>>> import numpy as np
>>> import numpy.linalg as la
>>> np.set_printoptions(precision=2, suppress=True, linewidth=160, floatmode="fixed")
>>> F = np.load("out12.npy")
>>> F
array([[-12,   0, -12,   0,   0,   0],
       [ 24,  27, -24,   0,   0,   0],
       [-27,  15,  21,   0,   0,   0],
       [-12,   0, -12,   4,   0,   4],
       [ 24,  27, -24,  -8,  -9,   8],
       [-27,  15,  21,   9,  -5,  -7]])
>>> A2 = F / la.norm(F, axis=1, keepdims=True)
>>> gram = A2 @ A2.T
>>> gram.round(2) + 0
array([[ 1.00,  0.00,  0.11,  0.95,  0.00,  0.11],
       [ 0.00,  1.00, -0.46,  0.00,  0.95, -0.44],
       [ 0.11, -0.46,  1.00,  0.11, -0.44,  0.95],
       [ 0.95,  0.00,  0.11,  1.00,  0.00,  0.11],
       [ 0.00,  0.95, -0.44,  0.00,  1.00, -0.46],
       [ 0.11, -0.44,  0.95,  0.11, -0.46,  1.00]])
>>> (np.abs(gram) > 0.9).astype(int)
array([[1, 0, 0, 1, 0, 0],
       [0, 1, 0, 0, 1, 0],
       [0, 0, 1, 0, 0, 1],
       [1, 0, 0, 1, 0, 0],
       [0, 1, 0, 0, 1, 0],
       [0, 0, 1, 0, 0, 1]])
>>> round(np.degrees(np.arccos(np.clip(gram[5, 4], -1, 1))), 2)
np.float64(117.46)
>>> gram[5]
array([ 0.11, -0.44,  0.95,  0.11, -0.46,  1.00])
>>> np.argwhere(np.triu(np.abs(gram) > 0.95, 1))
array([], shape=(0, 2), dtype=int64)
>>> (gram - 2 * np.eye(6)).round(6).argmax(axis=1)
array([3, 4, 5, 0, 1, 2])
>>> la.norm(A2, axis=1)
array([1.00, 1.00, 1.00, 1.00, 1.00, 1.00])
>>> x0 = np.array([3, -6, -4, 9, -7, -7])
>>> target = F @ x0
>>> target
array([  12,    6, -255,   20,  -59,  -90])
>>> la.solve(F, target)
array([ 3.00, -6.00, -4.00,  9.00, -7.00, -7.00])
>>> la.solve(F, target + F[:, 3])
array([ 3.00, -6.00, -4.00, 10.00, -7.00, -7.00])
>>> np.round(la.solve(F, F[:, 2]), 2) + 0
array([0.00, 0.00, 1.00, 0.00, 0.00, 0.00])
>>> la.solve(F.T, F[5])
array([-0.00, -0.00,  0.00,  0.00,  0.00,  1.00])
>>> mat = np.load("data.npy")
>>> mat
array([[ 1.00,  1.00,  1.00, -2.00,  0.00],
       [ 0.00, -2.00,  4.00,  6.00,  1.00],
       [ 0.00, -3.00,  0.00, -7.00,  4.00],
       [ 0.00,  7.00,  6.00,  1.00, -4.00],
       [ 0.00, -2.00, -7.00, -1.00, -6.00]])
>>> O, Rm = la.qr(mat)
>>> np.abs(np.diag(Rm))
array([1.00, 8.12, 8.13, 8.57, 3.99])
>>> np.allclose(Rm.T @ Rm, mat.T @ mat)
True
>>> np.trace(O @ O.T)
np.float64(5.0)
>>> O.shape, Rm.shape
((5, 5), (5, 5))
